$ ipython --no-banner

In [1]: import numpy as np

In [2]: np.set_printoptions(precision=2, suppress=True, linewidth=140, legacy="1.25")

In [3]: rd = lambda a: np.round(a, 2) + 0

In [4]: m1 = np.array([[3, 2], [-9, 5]])

In [5]: print(m1)
[[ 3  2]
 [-9  5]]

In [6]: f = np.array([1, 0])

In [7]: print(np.polyval(f, m1[0]))
[3 2]

In [8]: def softmax(z):
   ...:     e = np.exp(z - z.max(axis=-1, keepdims=True))
   ...:     return e / e.sum(axis=-1, keepdims=True)
   ...: 

In [9]: print(rd(softmax(10 * m1[0])))
[1. 0.]

In [10]: scores = m1 @ m1.T / np.sqrt(2)

In [11]: print(softmax(scores).round(6).argmax(axis=1))
[0 1]

In [12]: print(rd(softmax(scores)))
[[1. 0.]
 [0. 1.]]

In [13]: print(rd(softmax(scores)[0] @ m1))
[3. 2.]

In [14]: F = np.loadtxt("data.csv", delimiter=",")

In [15]: print(F)
[[ 1.  2. -1. -2.  1.]
 [ 1.  1.  2. -1. -2.]
 [-2.  1.  1.  2. -1.]
 [-1. -2.  1.  1.  2.]
 [ 2. -1. -2.  1.  1.]]

In [16]: rng = np.random.default_rng(647)

In [17]: labels = rng.permutation(5)

In [18]: out = F[:, labels] * rng.choice([-1, 1], 5)

In [19]: print(out)
[[ 1.  2. -1.  2.  1.]
 [-2.  1. -1.  1. -2.]
 [-1. -2.  2.  1. -1.]
 [ 2. -1.  1. -2. -1.]
 [ 1. -1. -2. -1.  2.]]

In [20]: U, _, VT = np.linalg.svd(F.T @ out)

In [21]: print(labels)
[4 3 0 1 2]

In [22]: f = np.array([1, 0, 3, 3, 0])

In [23]: out = F + np.outer(f, np.eye(5)[0])

In [24]: print(np.linalg.matrix_rank(np.linalg.inv(out) - np.linalg.inv(F), tol=1e-8))
1

In [25]: O, evecs = np.linalg.qr(F[:, :2])[0], np.linalg.qr(F[:, 2:])[0]

In [26]: sv = np.linalg.svd(O.T @ evecs, compute_uv=False)

In [27]: print(rd(np.degrees(np.arccos(sv.clip(0, 1)))))
[25.86 57.53]

In [28]: print(rd(np.linalg.norm(O @ O.T - evecs @ evecs.T, 2)))
1.0

In [29]: print(rd(np.sort(np.abs(np.linalg.eigvals(F)))))
[1.   2.38 2.38 4.62 4.62]

In [30]: print((F + F.T) / 2)
[[ 1.   1.5 -1.5 -1.5  1.5]
 [ 1.5  1.   1.5 -1.5 -1.5]
 [-1.5  1.5  1.   1.5 -1.5]
 [-1.5 -1.5  1.5  1.   1.5]
 [ 1.5 -1.5 -1.5  1.5  1. ]]

In [31]: print(rd(np.abs(np.linalg.eigvals(F)).max()))
4.62

In [32]: np.linalg.determinant(F)
---------------------------------------------------------------------------
AttributeError                            Traceback (most recent call last)
Cell In[32], line 1
----> 1 np.linalg.determinant(F)

AttributeError: module 'numpy.linalg' has no attribute 'determinant'

In [33]: A = np.minimum.outer(np.arange(1, 7), np.arange(1, 7)) * -3

In [34]: print(A)
[[ -3  -3  -3  -3  -3  -3]
 [ -3  -6  -6  -6  -6  -6]
 [ -3  -6  -9  -9  -9  -9]
 [ -3  -6  -9 -12 -12 -12]
 [ -3  -6  -9 -12 -15 -15]
 [ -3  -6  -9 -12 -15 -18]]

In [35]: # symmetric, so the eigenvalues are real

In [36]: print(np.all(np.linalg.eigvalsh(A) > 0))
False

In [37]: basis = np.array([[0, -6, -3, -2, -3, -8],
    ...:     [0, 2, 4, -4, -6, -6],
    ...:     [-5, -9, -3, -5, 1, 0]])

In [38]: J = rng.normal(size=(26, 3)) @ basis + np.array([1, 3, 1, 2, 2, 2])

In [39]: print(rd(J))
[[  3.08  -0.87   2.92  -5.43 -12.68 -21.1 ]
 [  8.64  19.49   7.56   9.61   0.42   3.9 ]
 [  3.84  -3.99  -6.19   5.22   1.99  -5.95]
 [  2.11  13.2    7.67   2.88   1.44   7.44]
 [  8.69  24.71   7.02  16.24  10.3   19.8 ]
 [  2.51   1.48  -1.14   3.54   1.74  -0.97]
 [ -0.83  -7.47  -5.81   1.08   3.74  -1.43]
 [ -5.94  -4.44  -1.04  -2.63   6.85   9.9 ]
 [  0.43   3.88  -0.14   4.79   7.16   9.61]
 [ -3.63   0.93   2.26  -1.96   3.93   7.72]
 [ -2.67   2.96   6.67  -6.61  -4.68  -2.48]
 [ -1.81  -2.08  -0.27  -1.48   1.56   0.75]
 [ -5.2   -4.88  -5.41   3.63  14.99  18.89]
 [ -4.17   3.12   8.64  -9.4   -6.3   -2.82]
 [  1.79   7.59   5.1    0.67  -1.33   0.34]
 [  2.87  10.     8.6   -2.16  -7.42  -6.61]
 [  4.2    2.92  -3.78   9.13   7.26   5.13]
 [  4.64  15.87   3.32  12.45  11.49  19.16]
 [  3.11  10.5    1.86   8.85   8.69  13.46]
 [ -1.53 -10.16 -12.37   8.35  15.83  12.34]
 [  0.89  -4.59  -5.98   4.43   5.84   1.45]
 [  4.55   3.31  -0.42   4.31  -0.56  -4.63]
 [  1.32   3.17  -5.1   11.66  15.95  19.07]
 [ 14.69  20.     6.45  11.51  -7.01 -11.23]
 [ -2.99   9.03   5.97   1.23   7.63  17.42]
 [  3.22   8.94   4.67   2.75  -0.65   0.66]]

In [40]: print(rd(np.linalg.norm(J, 2) / np.linalg.norm(J)))
0.75

In [41]: print(np.linalg.matrix_rank(J, rtol=0.1))
3

In [42]: print(np.argsort(-np.linalg.norm(J, axis=0).round(6), kind="stable")[:3])
[5 1 4]

In [43]: ang = np.radians(180)

In [44]: r_ = np.eye(6)

In [45]: r_[3, 3] = r_[5, 5] = np.cos(ang)

In [46]: r_[3, 5], r_[5, 3] = -np.sin(ang), np.sin(ang)

In [47]: print(rd(r_))
[[ 1.  0.  0.  0.  0.  0.]
 [ 0.  1.  0.  0.  0.  0.]
 [ 0.  0.  1.  0.  0.  0.]
 [ 0.  0.  0. -1.  0.  0.]
 [ 0.  0.  0.  0.  1.  0.]
 [ 0.  0.  0.  0.  0. -1.]]

In [48]: out = J @ r_.T

In [49]: print(rd(np.linalg.det(r_)), np.trace(r_))
1.0 2.0

In [50]: print(np.allclose(J @ J.T, out @ out.T))
True

In [51]: basis = J[[16, 19]].astype(float)

In [52]: for _ in range(4):
    ...:     labels = np.linalg.norm(J[:, None] - basis, axis=-1).argmin(axis=1)
    ...:     basis = np.array([J[labels == j].mean(axis=0) for j in range(2)])
    ...: 

In [53]: print(labels)
[0 0 0 0 0 0 0 1 0 0 0 0 1 0 0 0 0 0 0 1 0 0 1 0 0 0]

In [54]: print(np.abs(basis[1] - basis[0]).argmax())
5

In [55]: print(np.bincount(labels))
[22  4]

In [56]: print(rd(basis))
[[ 2.41  6.32  2.5   3.26  1.48  2.26]
 [-2.84 -4.08 -5.98  5.25 13.4  15.05]]

In [57]: x = np.array([-1, 0, 2, 5, -6, -6])

In [58]: h = np.maximum(basis @ x, 0)

In [59]: print(np.flatnonzero(h > 1e-9))
[]

In [60]: print(rd(np.maximum(basis @ x, 0) - np.maximum(-basis @ x, 0)))
[  -3.54 -153.58]

In [61]: print(basis * (h > 1e-9)[:, None])
[[ 0.  0.  0.  0.  0.  0.]
 [-0. -0. -0.  0.  0.  0.]]

In [62]: print(basis.T @ h)
[0. 0. 0. 0. 0. 0.]

In [63]: print(rd(np.tanh(basis @ x)))
[-1. -1.]

In [64]: print(np.maximum(basis @ (3 * x), 0))
[0. 0.]

In [65]: cen = J - J.mean(axis=0)

In [66]: evecs = np.linalg.svd(cen)[2][:4]

In [67]: out = cen - cen @ evecs.T @ evecs

In [68]: print(rd(np.cov(cen @ evecs.T, rowvar=False)))
[[173.82   0.     0.     0.  ]
 [  0.   120.89   0.     0.  ]
 [  0.     0.    40.7    0.  ]
 [  0.     0.     0.     0.  ]]

In [69]: print(rd((cen @ evecs.T).std(axis=0)))
[12.93 10.78  6.26  0.  ]

In [70]: data = np.loadtxt("run10.csv", delimiter=",")

In [71]: print(data)
[[ 0.7 -1.5  0.  -0.9 -0.1  0. ]
 [-1.9 -0.3  0.8 -0.2  0.4  0.6]
 [-1.4 -1.5  0.2  1.1  0.4 -0.7]
 [-3.  -0.1  1.1  1.4 -0.6 -1.3]
 [-0.1  0.   0.9 -0.1  0.4 -0.7]
 [-0.2 -0.3  1.4  0.8  0.1  1.9]
 [-1.3 -0.9 -0.7  0.7  0.1 -0.5]
 [-0.7  0.3 -0.3 -2.  -1.2 -0.3]
 [-0.8 -1.3 -2.1 -2.4 -1.  -0.3]
 [-1.1 -0.5  0.3  0.8  0.3 -1.6]
 [ 0.9  1.5  0.1 -0.4 -0.3  1.2]
 [ 0.6 -0.1 -0.9  2.  -1.4 -0.5]
 [-0.6  2.  -0.9 -2.2  0.2 -0.8]
 [-0.3  2.   0.  -2.5 -0.5  0.6]
 [-1.4 -0.4  0.2 -2.   0.9 -0.4]
 [-0.7 -1.5  1.2  0.4 -1.   0.1]
 [ 1.1  0.1  1.5  0.6 -1.8 -0.6]
 [-0.4  1.1  1.1 -0.3  1.1 -0.1]
 [ 0.7 -0.4  2.  -1.6  1.7  0.5]
 [ 0.7 -0.1  0.   0.  -0.3  0.5]
 [ 1.1 -0.4 -0.3  0.7  0.5  1.1]
 [-1.5  7.  -3.5 -0.5 -6.5 -8.5]
 [ 0.9  1.4 -0.1  1.   0.3  1.6]
 [-0.2  0.7 -0.5 -0.4  0.  -1.1]
 [ 1.5  0.1 -0.1  1.4  0.3 -1.4]
 [ 1.2 -0.1 -0.8  0.8  0.4 -0.8]
 [-1.3  0.  -0.3  0.8 -1.9  0.1]
 [-1.1 -1.4  1.2  0.  -1.1 -1.2]
 [-0.2  0.2  0.8  1.  -0.8  0. ]
 [-1.2  2.   1.3  0.6  0.4  0.4]
 [ 0.5 -2.4 -0.3  1.3  0.2  0.5]]

In [72]: # row 21 is much longer than the rest

In [73]: dist = np.linalg.norm(data[:, None] - data[None], axis=-1)

In [74]: print(dist.mean(axis=1).argmax())
21

In [75]: print(np.linalg.matrix_rank(dist ** 2))
8

In [76]: f = np.array([2, 5, -4])

In [77]: print(np.convolve(data[19], f))
[ 1.4  3.3 -3.3  0.4 -0.6 -0.5  3.7 -2. ]

In [78]: print(rd(np.cross(data[19, :3], data[4, :3])))
[-0.09 -0.63 -0.01]

In [79]: out = np.c_[data[:, :5] @ np.array([[2, 2, 0, 0, 0],
    ...:     [0, 1, 2, 0, 0],
    ...:     [2, 2, 2, 0, 1],
    ...:     [0, 0, 0, 1, 0],
    ...:     [2, 0, 0, 1, 0]]), np.array([3, 0, 0, 2, 3, 0, 3, 0, 0, 2, 2, 3, 0, 0, 2, 3, 0, 0, 2, 1, 1, 2, 2, 0, 1, 3, 3, 1, 1, 1, 3])]

In [80]: print(rd(out))
[[  1.2  -0.1  -3.   -1.    0.    3. ]
 [ -1.4  -2.5   1.    0.2   0.8   0. ]
 [ -1.6  -3.9  -2.6   1.5   0.2   0. ]
 [ -5.   -3.9   2.    0.8   1.1   2. ]
 [  2.4   1.6   1.8   0.3   0.9   3. ]
 [  2.6   2.1   2.2   0.9   1.4   0. ]
 [ -3.8  -4.9  -3.2   0.8  -0.7   3. ]
 [ -4.4  -1.7   0.   -3.2  -0.3   0. ]
 [ -7.8  -7.1  -6.8  -3.4  -2.1   0. ]
 [ -1.   -2.1  -0.4   1.1   0.3   2. ]
 [  1.4   3.5   3.2  -0.7   0.1   2. ]
 [ -3.4  -0.7  -2.    0.6  -0.9   3. ]
 [ -2.6  -1.    2.2  -2.   -0.9   0. ]
 [ -1.6   1.4   4.   -3.    0.    0. ]
 [ -0.6  -2.8  -0.4  -1.1   0.2   2. ]
 [ -1.   -0.5  -0.6  -0.6   1.2   3. ]
 [  1.6   5.3   3.2  -1.2   1.5   0. ]
 [  3.6   2.5   4.4   0.8   1.1   0. ]
 [  8.8   5.    3.2   0.1   2.    2. ]
 [  0.8   1.3  -0.2  -0.3   0.    1. ]
 [  2.6   1.2  -1.4   1.2  -0.3   1. ]
 [-23.   -3.    7.   -7.   -3.5   2. ]
 [  2.2   3.    2.6   1.3  -0.1   2. ]
 [ -1.4  -0.7   0.4  -0.4  -0.5   0. ]
 [  3.4   2.9   0.    1.7  -0.1   1. ]
 [  1.6   0.7  -1.8   1.2  -0.8   3. ]
 [ -7.   -3.2  -0.6  -1.1  -0.3   3. ]
 [ -2.   -1.2  -0.4  -1.1   1.2   1. ]
 [ -0.4   1.4   2.    0.2   0.8   1. ]
 [  1.    2.2   6.6   1.    1.3   1. ]
 [  0.8  -2.   -5.4   1.5  -0.3   3. ]]

In [81]: print(np.linalg.matrix_rank(np.c_[data, out]))
7

In [82]: print(rd(np.linalg.lstsq(data, out[:, 0])[0]))
[2. 0. 2. 0. 2. 0.]

In [83]: basis = data[[14, 17]].astype(float)

In [84]: for _ in range(5):
    ...:     labels = np.linalg.norm(data[:, None] - basis, axis=-1).argmin(axis=1)
    ...:     basis = np.array([data[labels == j].mean(axis=0) for j in range(2)])
    ...: 

In [85]: print(labels)
[0 0 0 1 1 1 0 0 0 1 1 1 0 0 0 0 1 1 0 1 1 1 1 1 1 1 1 0 1 1 1]

In [86]: print(rd(basis[1] - basis[0]))
[ 0.7   0.94 -0.04  1.57 -0.41 -0.29]

In [87]: print(np.abs(basis[1] - basis[0]).argmax())
3

In [88]: E = np.load("a.npy")

In [89]: print(E)
[[-3.21 -7.55 -3.58  1.63 -2.08  1.16]
 [-7.16 -2.22 -2.11 -5.31  1.57  1.39]
 [-2.51 -8.14 -3.82  0.38 -1.83  0.82]
 [-3.44 -6.38 -4.89  1.43 -1.55  1.22]
 [-6.8  -2.15 -0.68 -3.12  3.2   2.27]
 [-6.72 -1.85 -1.08 -4.09  0.53  1.31]
 [-5.47 -0.24 -0.76 -3.59  2.37  2.59]
 [-3.83 -6.35 -4.45 -0.54 -2.9   1.29]
 [-4.37 -6.24 -4.35  1.15 -1.11  0.13]
 [-3.21 -6.37 -3.83  2.21 -2.38  1.62]
 [-1.7  -6.52 -4.46  1.1  -1.15 -0.38]
 [-4.82 -1.05 -1.55 -5.72  2.7   1.04]
 [-4.08 -6.24 -4.75  0.43  0.58  1.11]
 [-4.74 -8.   -4.77  1.14 -1.37  1.43]
 [-6.98 -2.   -0.52 -5.22  0.09  0.83]
 [-3.48 -6.19 -4.36  1.56  0.38  1.6 ]
 [-6.94 -0.72  1.33 -5.35  0.21  0.64]
 [-6.9  -2.28  1.57 -5.74  0.75  2.62]
 [-5.8  -2.02 -1.41 -3.28  2.11  0.76]
 [-6.96  0.48 -0.01 -6.66  3.47  1.83]
 [-2.6  -5.8  -5.04 -0.2  -2.6   0.62]
 [-3.09 -7.96 -3.34  0.41 -0.89  2.22]]

In [90]: hat = E @ np.linalg.solve(E.T @ E, E.T)

In [91]: print(rd(np.diag(hat)))
[0.16 0.18 0.32 0.16 0.32 0.15 0.36 0.32 0.3  0.27 0.29 0.41 0.18 0.14 0.23 0.2  0.39 0.47 0.18 0.23 0.36 0.38]

In [92]: out = E / np.linalg.norm(E, axis=1, keepdims=True)

In [93]: G = out @ out.T

In [94]: print(rd(G[8]))
[0.97 0.54 0.95 0.98 0.5  0.55 0.33 0.95 1.   0.96 0.95 0.34 0.97 0.99 0.49 0.97 0.29 0.35 0.57 0.17 0.95 0.94]

In [95]: feats = np.array([[-2.0, -1.0, 0.0], [1.0, 1.0, 0.0], [0.0, 0.0, -2.0]])

In [96]: x = np.array([4, 4, 2])

In [97]: target = feats @ x

In [98]: coef, lr = np.zeros(3), 1 / np.linalg.norm(feats, 2) ** 2

In [99]: for i in range(30):
    ...:     coef -= lr * feats.T @ (feats @ coef - target)
    ...:     if i % 10 == 0: print(i, round(np.linalg.norm(feats @ coef - target), 2))
    ...: 
0 1.74
10 0.39
20 0.32

In [100]: print(rd(coef))
[4.36 3.42 2.  ]
